$ python3 -q
>>> import numpy as np
>>> np.set_printoptions(precision=2, suppress=True, linewidth=200, floatmode="fixed")
>>> K = np.load("test2.npy")
>>> K
array([[-4,  0,  0,  0,  0,  0,  0,  0,  0,  0,  0],
       [ 0,  3,  0,  0,  0,  0,  0,  0,  0,  0,  0],
       [ 0,  0, -4,  0,  0,  0,  0,  0,  0,  0,  0],
       [ 0,  0,  0, -2,  0,  0,  0,  0,  0,  0,  0],
       [ 0,  0,  0,  0, -5,  0,  0,  0,  0,  0,  0],
       [ 0,  0,  0,  0,  0, -3,  0,  0,  0,  0,  0],
       [ 0,  0,  0,  0,  0,  0, -3,  0,  0,  0,  0],
       [ 0,  0,  0,  0,  0,  0,  0,  4,  0,  0,  0],
       [ 0,  0,  0,  0,  0,  0,  0,  0,  1,  0,  0],
       [ 0,  0,  0,  0,  0,  0,  0,  0,  0,  4,  0],
       [ 0,  0,  0,  0,  0,  0,  0,  0,  0,  0, -5]])
>>> (K != 0).astype(int)
array([[1, 0, 0, 0, 0, 0, 0, 0, 0, 0, 0],
       [0, 1, 0, 0, 0, 0, 0, 0, 0, 0, 0],
       [0, 0, 1, 0, 0, 0, 0, 0, 0, 0, 0],
       [0, 0, 0, 1, 0, 0, 0, 0, 0, 0, 0],
       [0, 0, 0, 0, 1, 0, 0, 0, 0, 0, 0],
       [0, 0, 0, 0, 0, 1, 0, 0, 0, 0, 0],
       [0, 0, 0, 0, 0, 0, 1, 0, 0, 0, 0],
       [0, 0, 0, 0, 0, 0, 0, 1, 0, 0, 0],
       [0, 0, 0, 0, 0, 0, 0, 0, 1, 0, 0],
       [0, 0, 0, 0, 0, 0, 0, 0, 0, 1, 0],
       [0, 0, 0, 0, 0, 0, 0, 0, 0, 0, 1]])
>>> np.flatnonzero(np.linalg.matrix_power((K != 0) + (K.T != 0) + np.eye(11), 11)[2])
array([2])
>>> K @ K
array([[16,  0,  0,  0,  0,  0,  0,  0,  0,  0,  0],
       [ 0,  9,  0,  0,  0,  0,  0,  0,  0,  0,  0],
       [ 0,  0, 16,  0,  0,  0,  0,  0,  0,  0,  0],
       [ 0,  0,  0,  4,  0,  0,  0,  0,  0,  0,  0],
       [ 0,  0,  0,  0, 25,  0,  0,  0,  0,  0,  0],
       [ 0,  0,  0,  0,  0,  9,  0,  0,  0,  0,  0],
       [ 0,  0,  0,  0,  0,  0,  9,  0,  0,  0,  0],
       [ 0,  0,  0,  0,  0,  0,  0, 16,  0,  0,  0],
       [ 0,  0,  0,  0,  0,  0,  0,  0,  1,  0,  0],
       [ 0,  0,  0,  0,  0,  0,  0,  0,  0, 16,  0],
       [ 0,  0,  0,  0,  0,  0,  0,  0,  0,  0, 25]])
>>> np.linalg.norm(K, axis=0)
array([4.00, 3.00, 4.00, 2.00, 5.00, 3.00, 3.00, 4.00, 1.00, 4.00, 5.00])
>>> K @ K.T
array([[16,  0,  0,  0,  0,  0,  0,  0,  0,  0,  0],
       [ 0,  9,  0,  0,  0,  0,  0,  0,  0,  0,  0],
       [ 0,  0, 16,  0,  0,  0,  0,  0,  0,  0,  0],
       [ 0,  0,  0,  4,  0,  0,  0,  0,  0,  0,  0],
       [ 0,  0,  0,  0, 25,  0,  0,  0,  0,  0,  0],
       [ 0,  0,  0,  0,  0,  9,  0,  0,  0,  0,  0],
       [ 0,  0,  0,  0,  0,  0,  9,  0,  0,  0,  0],
       [ 0,  0,  0,  0,  0,  0,  0, 16,  0,  0,  0],
       [ 0,  0,  0,  0,  0,  0,  0,  0,  1,  0,  0],
       [ 0,  0,  0,  0,  0,  0,  0,  0,  0, 16,  0],
       [ 0,  0,  0,  0,  0,  0,  0,  0,  0,  0, 25]])
>>> K[:, 6] @ K[:, 7]
np.int64(0)
>>> np.linalg.svd(K, compute_uv=False)
array([5.00, 5.00, 4.00, 4.00, 4.00, 4.00, 3.00, 3.00, 3.00, 2.00, 1.00])
